$ python3 -q
>>> import numpy as np
>>> np.set_printoptions(precision=2, suppress=True, linewidth=160)
>>> def rd(a):
...     return np.round(a, 2) + 0
... 
>>> data = np.array([[5, 2, 5, 2], [4, 2, 4, 2], [5, 2, 5, 2], [4, 2, 4, 2]])
>>> print(data)
[[5 2 5 2]
 [4 2 4 2]
 [5 2 5 2]
 [4 2 4 2]]
>>> r = np.linalg.matrix_rank(data)
>>> print(r)
2
>>> null = np.linalg.svd(data)[2][r:].T
>>> print(rd(null @ null.T))
[[ 0.5  0.  -0.5  0. ]
 [ 0.   0.5  0.  -0.5]
 [-0.5  0.   0.5  0. ]
 [ 0.  -0.5  0.   0.5]]
>>> print(null.shape)
(4, 2)
>>> print([int(np.linalg.matrix_rank(np.delete(data, i, axis=0))) for i in range(4)])
[2, 2, 2, 2]
>>> print([int(np.linalg.matrix_rank(data[:i])) for i in range(1, len(data) + 1)])
[1, 2, 2, 2]
>>> Uu, sigma, Vt = np.linalg.svd(data, full_matrices=False)
>>> print(rd(np.sqrt((sigma ** 2).sum())), rd(np.linalg.norm(data)))
14.0 14.0
>>> print(Uu.shape, sigma.shape, Vt.shape)
(4, 4) (4,) (4, 4)
>>> rng = np.random.default_rng(966100)
>>> labels = rng.permutation(4)
>>> print(labels)
[1 0 2 3]
>>> M2 = data[labels][:, labels]
>>> print(rd(np.sort(np.abs(np.linalg.eigvals(M2)))))
[ 0.   0.   0.6 13.4]
>>> print(rd(np.linalg.det(M2)), rd(np.linalg.det(data[labels])))
0.0 0.0
>>> print(M2)
[[2 4 4 2]
 [2 5 5 2]
 [2 5 5 2]
 [2 4 4 2]]
>>> print(np.allclose(M2, data))
False
>>> print(np.linalg.lstsq(data[:-1].T, data[-1])[2])
2
>>> print(np.unique(data.round(6), axis=0).shape)
(2, 4)
>>> print(np.allclose(data[:-1].T @ np.linalg.lstsq(data[:-1].T, data[-1])[0], data[-1]))
True
>>> print(rd(np.trace(np.linalg.pinv(data) @ data)))
2.0
>>> print(rd(np.sort(np.abs(np.linalg.eigvals(data)))))
[ 0.   0.   0.6 13.4]
>>> print(np.trace(data))
14
>>> print(np.linalg.matrix_power(data, 3))
[[884 376 884 376]
 [752 320 752 320]
 [884 376 884 376]
 [752 320 752 320]]
>>> print(np.allclose(data, data.T))
False
>>> assert data == data.T
Traceback (most recent call last):
  File "<python-input-31>", line 1, in <module>
    assert data == data.T
           ^^^^^^^^^^^^^^
ValueError: The truth value of an array with more than one element is ambiguous. Use a.any() or a.all()
>>> W0 = np.load("case17.npy")
>>> print(rd(W0))
[[-1.03 -0.19  2.14 -1.68]
 [-0.19  0.81  0.77  0.  ]
 [ 2.14  0.77 -3.05  1.17]
 [-1.68  0.    1.17  2.28]]
>>> # rank 3
>>> print(rd(W0.sum(axis=1)))
[-0.77  1.38  1.03  1.77]
>>> print(rd(W0.mean(axis=0)))
[-0.19  0.35  0.26  0.44]
>>> np.linalg.rank(W0)
Traceback (most recent call last):
  File "<python-input-37>", line 1, in <module>
    np.linalg.rank(W0)
    ^^^^^^^^^^^^^^
AttributeError: module 'numpy.linalg' has no attribute 'rank'
>>> print(rd(np.linalg.svd(W0, compute_uv=False)))
[5. 3. 1. 0.]
>>> np.zeros(4, 4)
Traceback (most recent call last):
  File "<python-input-39>", line 1, in <module>
    np.zeros(4, 4)
    ~~~~~~~~^^^^^^
TypeError: Cannot interpret '4' as a data type
>>> print(np.linalg.matrix_rank(W0))
3
>>> print(rd(W0.sum(axis=0)))
[-0.77  1.38  1.03  1.77]
>>> print(rd(np.linalg.norm(W0)))
5.92
>>> W0[:, 4]
Traceback (most recent call last):
  File "<python-input-43>", line 1, in <module>
    W0[:, 4]
    ~~^^^^^^
IndexError: index 4 is out of bounds for axis 1 with size 4
>>> W = np.array([[-2, 1, 2, 0], [1, 1, 1, -2], [-1, -2, 2, -2], [0, 1, -2, 0]])
>>> c = np.array([-4, 6, 6, -5])
>>> H = np.maximum(W0 @ W + c, 0)
>>> print(np.linalg.matrix_rank(H))
2
>>> print(rd(H))
[[ 0.    0.   11.38  0.  ]
 [ 0.    5.08  7.95  0.  ]
 [ 0.   16.18  2.61  0.  ]
 [ 0.    4.26  0.43  0.  ]]
>>> W2 = np.array([[0, -1, 1], [-2, -3, 3], [2, -2, 2], [2, 0, -3]])
>>> print(W @ W2)
[[ 2 -5  5]
 [-4 -6 12]
 [ 4  3  3]
 [-6  1 -1]]
>>> print(rd(H @ W2))
[[ 22.76 -22.76  22.76]
 [  5.73 -31.14  31.14]
 [-27.14 -53.74  53.74]
 [ -7.65 -13.64  13.64]]
>>> print(np.abs(np.diag(np.linalg.qr(H)[1])) > 1e-9)
[False  True  True False]
>>> print(np.linalg.lstsq(H[:-1].T, H[-1])[2])
2
>>> feats = np.array([[0, 0, 1, 0], [0, 0, 0, 1], [1, 0, 0, 0], [0, 1, 0, 0]])
>>> # a transition matrix
>>> r0 = np.array([2, 3, 0])
>>> print(rd(np.polyval(r0, W0[2])))
[15.58  3.48  9.45  6.26]
>>> print(rd(np.cross(W0[2, :3], W0[3, :3])))
[0.91 2.61 1.29]
>>> print(rd(np.correlate(W0[2], W0[3], "full")))
[ 4.88  4.25 -6.04 -4.49  0.08  5.12 -1.97]
>>> print(rd(np.convolve(W0[2], r0)))
[ 4.28  7.95 -3.8  -6.81  3.51  0.  ]
>>> x = np.array([0, 2, 1, -1])
>>> print(rd(np.abs(np.linalg.eigvals(feats))))
[1. 1. 1. 1.]
>>> print(4 - np.linalg.matrix_rank(feats - np.eye(4), tol=1e-8))
2
>>> print(feats.T @ (feats @ x))
[ 0  2  1 -1]
>>> print(rd(np.linalg.inv(feats)))
[[0. 0. 1. 0.]
 [0. 0. 0. 1.]
 [1. 0. 0. 0.]
 [0. 1. 0. 0.]]
>>> print([p for p in range(1, 25) if np.allclose(np.linalg.matrix_power(feats, p), np.eye(4))])
[2, 4, 6, 8, 10, 12, 14, 16, 18, 20, 22, 24]
>>> E = np.loadtxt("out15.csv", delimiter=",")
>>> print(E)
[[0. 1. 0.]
 [1. 0. 1.]
 [0. 1. 0.]]
>>> # column 2 repeats column 0
>>> Uu, sigma, Vt = np.linalg.svd(E)
>>> evecs = Vt[:(sigma > 1e-8).sum()]
>>> x = E[1] + 2 * E[2] + rng.integers(2) * np.eye(3)[1]
>>> print(x)
[1. 3. 1.]
>>> print(np.allclose(evecs.T @ evecs @ x, x))
True
>>> print(rd(evecs.T @ evecs))
[[0.5 0.  0.5]
 [0.  1.  0. ]
 [0.5 0.  0.5]]
>>> print(rd(np.diag(evecs.T @ evecs)))
[0.5 1.  0.5]
>>> def softmax(z):
...     e = np.exp(z - z.max(axis=-1, keepdims=True))
...     return e / e.sum(axis=-1, keepdims=True)
... 
>>> print(rd(softmax(10 * E[2])))
[0. 1. 0.]
>>> print(rd(softmax(E[2])))
[0.21 0.58 0.21]
>>> print(rd(softmax(E[2] + 5)))
[0.21 0.58 0.21]
>>> print(softmax(E).sum(axis=1))
[1. 1. 1.]
>>> scores = E @ E.T / np.sqrt(3)
>>> print(rd(softmax(scores)))
[[0.39 0.22 0.39]
 [0.19 0.61 0.19]
 [0.39 0.22 0.39]]
>>> print(softmax(scores).round(6).argmax(axis=1))
[0 1 0]
>>> X = np.loadtxt("layer1.csv", delimiter=",")
>>> print(X)
[[1. 0. 0.]
 [0. 1. 1.]
 [2. 0. 1.]]
>>> M2 = X[0, 0] * X[1:] - np.outer(X[1:, 0], X[0])
>>> print(M2)
[[0. 1. 1.]
 [0. 0. 1.]]
>>> print(X[:, 0] / X[0, 0])
[1. 0. 2.]
>>> hat = np.triu(np.array([[3, -3, -3], [-4, -1, -5], [-2, 3, -3]]), 1) + np.eye(3)
>>> M2 = hat @ X @ np.linalg.inv(hat)
>>> print(np.linalg.matrix_rank(M2))
3
>>> print(rd(np.poly(M2)))
[ 1. -3.  3. -1.]
>>> print(rd(np.linalg.det(M2)))
1.0
>>> M2 = np.array([[0, 5], [4, 1], [3, 0]])
>>> print(np.linalg.matrix_rank(X @ M2))
2
>>> print(X @ M2)
[[ 0.  5.]
 [ 7.  1.]
 [ 3. 10.]]
>>> print(np.vstack([X, M2.T]).shape)
(5, 3)
>>> W = np.array([[1, 2, 2, 3], [2, 2, 3, 1], [3, 0, 2, 0]])
>>> c = np.array([-8, -5, 7, 4])
>>> H = np.maximum(X @ W + c, 0)
>>> print(np.linalg.matrix_rank(H))
2
>>> W2 = np.array([[0, -4, -1], [0, 3, -5], [-5, 1, 4], [-2, 5, -5]])
>>> print(H @ W2)
[[-59.  44.   1.]
 [-70.  37.  23.]
 [-85.  63.   2.]]
